>>> import numpy as np
>>> import numpy.linalg as la
>>> np.set_printoptions(suppress=True, linewidth=200)
>>> A = np.load("block13.npy")
>>> print(A)
[[3 1 6 6 2 2 8 1 2 9 5 5 3]
 [1 3 1 6 6 2 2 8 1 2 9 5 5]
 [6 1 3 1 6 6 2 2 8 1 2 9 5]
 [6 6 1 3 1 6 6 2 2 8 1 2 9]
 [2 6 6 1 3 1 6 6 2 2 8 1 2]
 [2 2 6 6 1 3 1 6 6 2 2 8 1]
 [8 2 2 6 6 1 3 1 6 6 2 2 8]
 [1 8 2 2 6 6 1 3 1 6 6 2 2]
 [2 1 8 2 2 6 6 1 3 1 6 6 2]
 [9 2 1 8 2 2 6 6 1 3 1 6 6]
 [5 9 2 1 8 2 2 6 6 1 3 1 6]
 [5 5 9 2 1 8 2 2 6 6 1 3 1]
 [3 5 5 9 2 1 8 2 2 6 6 1 3]]
>>> q, Rm = la.qr(A)
>>> print(np.allclose(Rm.T @ Rm, A.T @ A))
True
>>> print(np.trace(q @ q.T))
13.0
>>> print(q.shape, Rm.shape)
(13, 13) (13, 13)
>>> r0 = np.array([2, -5, 1, 1, 2, 5, 2, 2, 1, 3, -2, 4, 3])
>>> B = A + np.outer(r0, np.eye(13)[1])
>>> print(round(la.det(B) / la.det(A), 2), round(1 + la.solve(A, r0)[1], 2))
3.7 3.7
>>> Uu, sv, VT = la.svd(A, full_matrices=False)
>>> print(np.allclose(Uu * sv @ VT, A))
True
>>> print(np.round(np.abs(VT[0]), 2))
[0.3  0.28 0.28 0.3  0.25 0.25 0.3  0.25 0.25 0.3  0.28 0.28 0.3 ]
>>> K = np.load("mat.npy")
>>> print(K)
[[-1.  1.  1.  1.  1.  1.  1.  1.  1.  1.  1.  1.  1.  1.]
 [ 1. -1.  1.  1.  1.  1.  1.  1.  1.  1.  1.  1.  1.  1.]
 [ 1.  1. -1.  1.  1.  1.  1.  1.  1.  1.  1.  1.  1.  1.]
 [ 1.  1.  1. -1.  1.  1.  1.  1.  1.  1.  1.  1.  1.  1.]
 [ 1.  1.  1.  1. -1.  1.  1.  1.  1.  1.  1.  1.  1.  1.]
 [ 1.  1.  1.  1.  1. -1.  1.  1.  1.  1.  1.  1.  1.  1.]
 [ 1.  1.  1.  1.  1.  1. -1.  1.  1.  1.  1.  1.  1.  1.]
 [ 1.  1.  1.  1.  1.  1.  1. -1.  1.  1.  1.  1.  1.  1.]
 [ 1.  1.  1.  1.  1.  1.  1.  1. -1.  1.  1.  1.  1.  1.]
 [ 1.  1.  1.  1.  1.  1.  1.  1.  1. -1.  1.  1.  1.  1.]
 [ 1.  1.  1.  1.  1.  1.  1.  1.  1.  1. -1.  1.  1.  1.]
 [ 1.  1.  1.  1.  1.  1.  1.  1.  1.  1.  1. -1.  1.  1.]
 [ 1.  1.  1.  1.  1.  1.  1.  1.  1.  1.  1.  1. -1.  1.]
 [ 1.  1.  1.  1.  1.  1.  1.  1.  1.  1.  1.  1.  1. -1.]]
>>> rng = np.random.default_rng(808271)
>>> lab = rng.permutation(14)
>>> B = K[:, lab] * rng.choice([-1, 1], 14)
>>> print(B)
[[-1.  1. -1.  1.  1.  1. -1. -1. -1.  1. -1.  1. -1.  1.]
 [-1.  1. -1.  1.  1.  1.  1. -1. -1. -1. -1.  1. -1.  1.]
 [-1.  1. -1.  1.  1.  1. -1. -1. -1. -1. -1.  1. -1. -1.]
 [-1.  1. -1.  1.  1.  1. -1. -1.  1. -1. -1.  1. -1.  1.]
 [-1.  1. -1.  1. -1.  1. -1. -1. -1. -1. -1.  1. -1.  1.]
 [-1.  1. -1. -1.  1.  1. -1. -1. -1. -1. -1.  1. -1.  1.]
 [-1.  1. -1.  1.  1.  1. -1. -1. -1. -1. -1.  1.  1.  1.]
 [-1.  1. -1.  1.  1. -1. -1. -1. -1. -1. -1.  1. -1.  1.]
 [-1.  1. -1.  1.  1.  1. -1. -1. -1. -1.  1.  1. -1.  1.]
 [-1.  1.  1.  1.  1.  1. -1. -1. -1. -1. -1.  1. -1.  1.]
 [-1.  1. -1.  1.  1.  1. -1.  1. -1. -1. -1.  1. -1.  1.]
 [-1. -1. -1.  1.  1.  1. -1. -1. -1. -1. -1.  1. -1.  1.]
 [ 1.  1. -1.  1.  1.  1. -1. -1. -1. -1. -1.  1. -1.  1.]
 [-1.  1. -1.  1.  1.  1. -1. -1. -1. -1. -1. -1. -1.  1.]]
>>> Uu, _, VT = la.svd(K.T @ B)
>>> print(lab)
[12 11  9  5  4  7  1 10  3  0  8 13  6  2]
>>> theta = np.sort(rng.uniform(-2, 2, 24))
>>> feats = np.c_[theta, theta ** 2, theta ** 3] @ np.array([[-3, 1, 3, 0, -3, -2, -2, -3, -3, -3, -1, -3, 1, -3],
...     [-3, -3, 2, 2, -3, 0, -1, 1, 0, -2, 1, 2, -2, -2],
...     [3, 3, -2, -2, 0, 2, -3, -1, 1, 1, 1, 2, -2, 3]])
>>> print(feats.round(2) + 0)
[[-20.09 -27.1   11.64  16.9   -3.95  -7.26  16.57  13.71  -0.12  -6.26  -0.56   0.64   2.87 -17.02]
 [-14.51 -20.81   8.09  12.82  -2.73  -4.69  12.44  11.14   0.81  -4.17   0.14   1.86   1.3  -12.02]
 [-14.   -20.24   7.78  12.46  -2.62  -4.47  12.07  10.91   0.88  -3.98   0.2    1.96   1.16 -11.57]
 [ -6.88 -11.9    3.33   7.09  -0.96  -1.44   6.86   7.31   1.79  -1.36   0.85   2.96  -0.45  -5.31]
 [ -6.69 -11.67   3.22   6.95  -0.91  -1.36   6.72   7.21   1.81  -1.29   0.87   2.98  -0.49  -5.14]
 [ -6.15 -11.01   2.89   6.53  -0.78  -1.15   6.33   6.91   1.85  -1.1    0.9    3.01  -0.58  -4.68]
 [ -3.1   -7.13   1.06   4.08  -0.02  -0.03   4.07   5.06   2.    -0.03   1.     3.01  -0.99  -2.08]
 [ -1.73  -5.24   0.27   2.91   0.32   0.4    3.03   4.09   1.96   0.41   0.97   2.83  -1.07  -0.95]
 [  0.43  -1.45  -0.76   0.65   0.75   0.73   1.03   1.74   1.31   0.86   0.59   1.65  -0.71   0.66]
 [  0.35  -0.2   -0.37   0.04   0.35   0.27   0.26   0.43   0.41   0.37   0.15   0.44  -0.17   0.37]
 [  0.1   -0.04  -0.1    0.     0.1    0.07   0.07   0.1    0.1    0.1    0.03   0.1   -0.04   0.1 ]
 [ -1.2    0.11   1.13   0.14  -1.31  -0.59  -0.87  -0.91  -0.95  -1.16  -0.19  -0.7    0.04  -1.09]
 [ -2.77   0.4    2.64   0.26  -4.26  -0.59  -3.7   -2.25  -1.88  -3.13   0.33  -0.13  -1.46  -2.14]
 [ -3.     1.01   3.     0.    -6.02   0.01  -6.03  -3.01  -2.    -4.01   1.01   1.01  -3.02  -2.  ]
 [ -2.93   1.51   3.06  -0.27  -7.01   0.5   -7.52  -3.46  -1.96  -4.42   1.48   1.85  -4.07  -1.7 ]
 [ -2.9    1.6    3.06  -0.32  -7.17   0.6   -7.79  -3.53  -1.95  -4.48   1.56   2.    -4.25  -1.63]
 [ -2.52   2.55   2.94  -0.85  -8.61   1.53 -10.23  -4.23  -1.77  -4.98   2.37   3.47  -6.    -0.91]
 [ -2.4    2.79   2.89  -0.99  -8.92   1.76 -10.8   -4.38  -1.71  -5.07   2.56   3.82  -6.41  -0.72]
 [ -2.2    3.15   2.8   -1.21  -9.38   2.11 -11.64  -4.62  -1.62  -5.2    2.85   4.35  -7.03  -0.41]
 [ -0.65   5.56   1.99  -2.67 -11.9    4.39 -16.77  -6.    -0.91  -5.74   4.61   7.67 -10.78   1.76]
 [  1.21   8.08   0.91  -4.24 -14.01   6.71 -21.61  -7.28  -0.08  -5.99   6.31  10.9  -14.33   4.16]
 [  2.18   9.33   0.33  -5.03 -14.95   7.84 -23.9   -7.88   0.35  -6.04   7.12  12.45 -16.02   5.38]
 [  4.54  12.24  -1.1   -6.88 -16.91  10.45 -29.01  -9.22   1.37  -6.05   8.93  15.94 -19.8    8.25]
 [  5.69  13.63  -1.81  -7.77 -17.78  11.68 -31.38  -9.84   1.87  -6.01   9.78  17.57 -21.54   9.63]]
>>> Uu, sv, VT = la.svd(feats)
>>> print(np.argmax(sv[:-1] / (sv[1:] + 1e-6)) + 1)
3
>>> B = Uu[:, :3] @ np.diag(sv[:3]) @ VT[:3]
>>> print(round(np.abs(feats - B).max(), 2))
0.0
>>> print(la.matrix_rank(feats, rtol=0.05))
3
>>> print(la.matrix_rank(B))
3
